$ python3 -q
>>> import numpy as np
>>> import numpy.linalg as la
>>> np.set_printoptions(suppress=True, linewidth=200)
>>> m1 = np.load("sample7.npy")
>>> m1.round(1)
array([[0.3, 0. , 0.3, 0. , 0.3],
       [0.5, 0.5, 0. , 0. , 0. ],
       [0. , 0. , 1. , 0. , 0. ],
       [0. , 0. , 0. , 0.5, 0.5],
       [0.2, 0.2, 0.2, 0. , 0.2]])
>>> round(la.eigvals(m1).sum().real, 1)
np.float64(2.6)
>>> np.round(np.poly(m1), 1) + 0
array([ 1. , -2.6,  2.4, -1. ,  0.2,  0. ])
>>> np.round(np.einsum("ii->", m1), 1)
np.float64(2.6)
>>> round(np.einsum("ij,ji->", m1, m1), 1)
np.float64(1.8)
>>> round(la.det(m1.T), 1)
np.float64(0.0)
>>> round(float(la.det(2 * m1)), 1), np.round(la.det(m1), 1)
(0.7, np.float64(0.0))
>>> q, vecs = la.qr(m1[:, :3])[0], la.qr(m1[:, 3:])[0]
>>> sigma = la.svd(q.T @ vecs, compute_uv=False)
>>> np.round(la.norm(q @ q.T - vecs @ vecs.T, 2), 1)
np.float64(1.0)
>>> np.round(np.sort(np.abs(la.eigvals(m1))), 1)
array([0.2, 0.2, 0.5, 0.8, 1. ])
>>> np.round(la.matrix_power(m1, 2), 1)
array([[0.2, 0.1, 0.5, 0. , 0.2],
       [0.4, 0.2, 0.2, 0. , 0.2],
       [0. , 0. , 1. , 0. , 0. ],
       [0.1, 0.1, 0.1, 0.2, 0.4],
       [0.3, 0.2, 0.4, 0. , 0.1]])
>>> np.allclose(m1 @ m1.T, m1.T @ m1)
False
>>> np.round(np.trace(m1), 1)
np.float64(2.6)
>>> np.round((m1 + m1.T) / 2, 1)
array([[0.3, 0.2, 0.2, 0. , 0.3],
       [0.2, 0.5, 0. , 0. , 0.1],
       [0.2, 0. , 1. , 0. , 0.1],
       [0. , 0. , 0. , 0.5, 0.2],
       [0.3, 0.1, 0.1, 0.2, 0.2]])
>>> round(la.norm(m1, "nuc"), 1)
np.float64(3.1)
>>> np.round(la.norm(m1[4] - m1[1]), 1)
np.float64(0.5)
>>> np.round(la.norm(m1, axis=1), 1)
array([0.6, 0.7, 1. , 0.7, 0.5])
>>> np.round(la.norm(m1) ** 2 / la.norm(m1, 2) ** 2, 1)
np.float64(2.0)
>>> np.round(la.norm(m1, 2), 1)
np.float64(1.1)
>>> np.round(la.norm(m1[4], 1), 1), np.round(la.norm(m1[4], np.inf), 1)
(np.float64(1.0), np.float64(0.2))
>>> la.norm(m1, axis=1).argmax()
np.int64(2)
>>> np.round(la.norm(m1, axis=0), 1)
array([0.7, 0.6, 1.1, 0.5, 0.7])
